% ipython --no-banner

In [1]: import numpy as np

In [2]: from numpy import linalg as LA

In [3]: np.set_printoptions(precision=4, suppress=True, linewidth=100)

In [4]: tidy = lambda a: np.round(a, 4) + 0

In [5]: r0 = np.array([0, 0, -1, 2, -2, 2, -2, 0, -2]) + 0.5

In [6]: A = np.outer(r0, r0) / (r0 @ r0)

In [7]: tidy(A)
Out[7]: 
array([[ 0.0123,  0.0123, -0.0123,  0.0617, -0.037 ,  0.0617, -0.037 ,  0.0123, -0.037 ],
       [ 0.0123,  0.0123, -0.0123,  0.0617, -0.037 ,  0.0617, -0.037 ,  0.0123, -0.037 ],
       [-0.0123, -0.0123,  0.0123, -0.0617,  0.037 , -0.0617,  0.037 , -0.0123,  0.037 ],
       [ 0.0617,  0.0617, -0.0617,  0.3086, -0.1852,  0.3086, -0.1852,  0.0617, -0.1852],
       [-0.037 , -0.037 ,  0.037 , -0.1852,  0.1111, -0.1852,  0.1111, -0.037 ,  0.1111],
       [ 0.0617,  0.0617, -0.0617,  0.3086, -0.1852,  0.3086, -0.1852,  0.0617, -0.1852],
       [-0.037 , -0.037 ,  0.037 , -0.1852,  0.1111, -0.1852,  0.1111, -0.037 ,  0.1111],
       [ 0.0123,  0.0123, -0.0123,  0.0617, -0.037 ,  0.0617, -0.037 ,  0.0123, -0.037 ],
       [-0.037 , -0.037 ,  0.037 , -0.1852,  0.1111, -0.1852,  0.1111, -0.037 ,  0.1111]])

In [8]: LA.cond(A) > 100
Out[8]: np.True_

In [9]: print(np.argsort(-LA.norm(A, axis=0).round(6), kind="stable")[:3])
[3 5 4]

In [10]: left, sig, VT = LA.svd(A)

In [11]: np.argmax(sig[:-1] / (sig[1:] + 1e-6)) + 1
Out[11]: np.int64(1)

In [12]: tidy(sig)
Out[12]: array([1., 0., 0., 0., 0., 0., 0., 0., 0.])

In [13]: other = left[:, :1] @ np.diag(sig[:1]) @ VT[:1]

In [14]: LA.matrix_rank(A, rtol=0.05)
Out[14]: np.int64(1)

In [15]: LA.matrix_rank(other)
Out[15]: np.int64(1)

In [16]: tidy(np.abs(A - other).max())
Out[16]: np.float64(0.0)

In [17]: rk = LA.matrix_rank(A)

In [18]: print(rk)
1

In [19]: null = LA.svd(A)[2][rk:].T

In [20]: print([int(LA.matrix_rank(np.delete(A, i, axis=0))) for i in range(9)])
[1, 1, 1, 1, 1, 1, 1, 1, 1]

In [21]: print(LA.matrix_rank(A.T @ A), LA.matrix_rank(A @ A.T))
1 1

In [22]: [int(LA.matrix_rank(A[:, :j + 1])) for j in range(9)]
Out[22]: [1, 1, 1, 1, 1, 1, 1, 1, 1]

In [23]: m1 = np.loadtxt("sample9.csv", delimiter=",")

In [24]: m1
Out[24]: 
array([[ 5.,  1.,  0.,  0.,  1.],
       [ 7.,  3.,  0.,  4.,  4.],
       [ 8.,  3.,  2.,  6.,  5.],
       [11.,  7.,  5.,  6.,  6.],
       [15., 11.,  9.,  6., 10.],
       [19., 12., 11.,  7., 12.],
       [22., 13., 13., 10., 17.],
       [26., 14., 18., 12., 19.],
       [28., 18., 23., 13., 19.],
       [28., 21., 23., 16., 21.],
       [29., 21., 23., 17., 25.],
       [34., 26., 25., 21., 26.],
       [39., 26., 30., 26., 31.],
       [44., 31., 30., 26., 31.],
       [44., 34., 35., 26., 35.],
       [45., 37., 36., 27., 39.],
       [49., 39., 37., 29., 42.],
       [52., 42., 38., 31., 44.],
       [54., 47., 40., 35., 47.],
       [54., 48., 41., 38., 49.],
       [58., 49., 44., 38., 51.],
       [59., 54., 49., 38., 51.],
       [62., 56., 49., 41., 55.],
       [63., 58., 51., 43., 58.],
       [64., 60., 52., 44., 61.],
       [66., 60., 54., 48., 66.],
       [69., 60., 54., 52., 70.],
       [71., 65., 59., 57., 75.],
       [75., 69., 61., 62., 76.],
       [75., 72., 64., 64., 76.],
       [79., 74., 65., 69., 80.],
       [79., 79., 70., 70., 85.],
       [80., 83., 70., 70., 86.],
       [83., 87., 73., 70., 88.],
       [83., 90., 76., 71., 88.]])

In [25]: cov = np.cov(m1, rowvar=False)

In [26]: np.argsort(-m1.std(axis=0).round(6), kind="stable")
Out[26]: array([4, 1, 0, 3, 2])

In [27]: print(tidy(np.corrcoef(m1[:, 2], m1[:, 1])[0, 1]))
0.9936

In [28]: print(np.median(m1, axis=0))
[52. 42. 38. 31. 44.]

In [29]: Ac = (m1 - m1.mean(axis=0)) / m1.std(axis=0)

In [30]: tidy(Ac.std(axis=0))
Out[30]: array([1., 1., 1., 1., 1.])

In [31]: beta = LA.lstsq(np.delete(Ac, 0, axis=1), Ac[:, 0])[0]

In [32]: tidy(1 - np.var(Ac[:, 0] - np.delete(Ac, 0, axis=1) @ beta))
Out[32]: np.float64(0.9907)

In [33]: Ac = m1 - m1.mean(axis=0)

In [34]: left, sig, VT = LA.svd(Ac, full_matrices=False)

In [35]: tidy(sig)
Out[35]: array([321.4127,  21.7497,  13.7785,   9.2785,   8.0806])

In [36]: (np.sign(left[:, 0]) == np.sign(left[0, 0])).astype(int)
Out[36]: 
array([1, 1, 1, 1, 1, 1, 1, 1, 1, 1, 1, 1, 1, 1, 1, 1, 1, 0, 0, 0, 0, 0, 0, 0, 0, 0, 0, 0, 0, 0, 0,
       0, 0, 0, 0])

In [37]: np.searchsorted(np.cumsum(sig ** 2) / (sig ** 2).sum(), 0.9) + 1
Out[37]: np.int64(1)

In [38]: LA.matrix_rank(Ac)
Out[38]: np.int64(5)

In [39]: tidy(np.abs(VT[-1]))
Out[39]: array([0.4716, 0.2893, 0.5698, 0.338 , 0.505 ])

In [40]: theta = np.radians(135)

In [41]: r_ = np.eye(5)

In [42]: r_[1, 1] = r_[4, 4] = np.cos(theta)

In [43]: r_[1, 4], r_[4, 1] = -np.sin(theta), np.sin(theta)

In [44]: tidy(r_)
Out[44]: 
array([[ 1.    ,  0.    ,  0.    ,  0.    ,  0.    ],
       [ 0.    , -0.7071,  0.    ,  0.    , -0.7071],
       [ 0.    ,  0.    ,  1.    ,  0.    ,  0.    ],
       [ 0.    ,  0.    ,  0.    ,  1.    ,  0.    ],
       [ 0.    ,  0.7071,  0.    ,  0.    , -0.7071]])

In [45]: other = m1 @ r_.T

In [46]: tidy(LA.det(r_)), tidy(np.trace(r_))
Out[46]: (np.float64(1.0), np.float64(1.5858))

In [47]: np.allclose(LA.norm(m1, axis=1), LA.norm(other, axis=1))
Out[47]: True
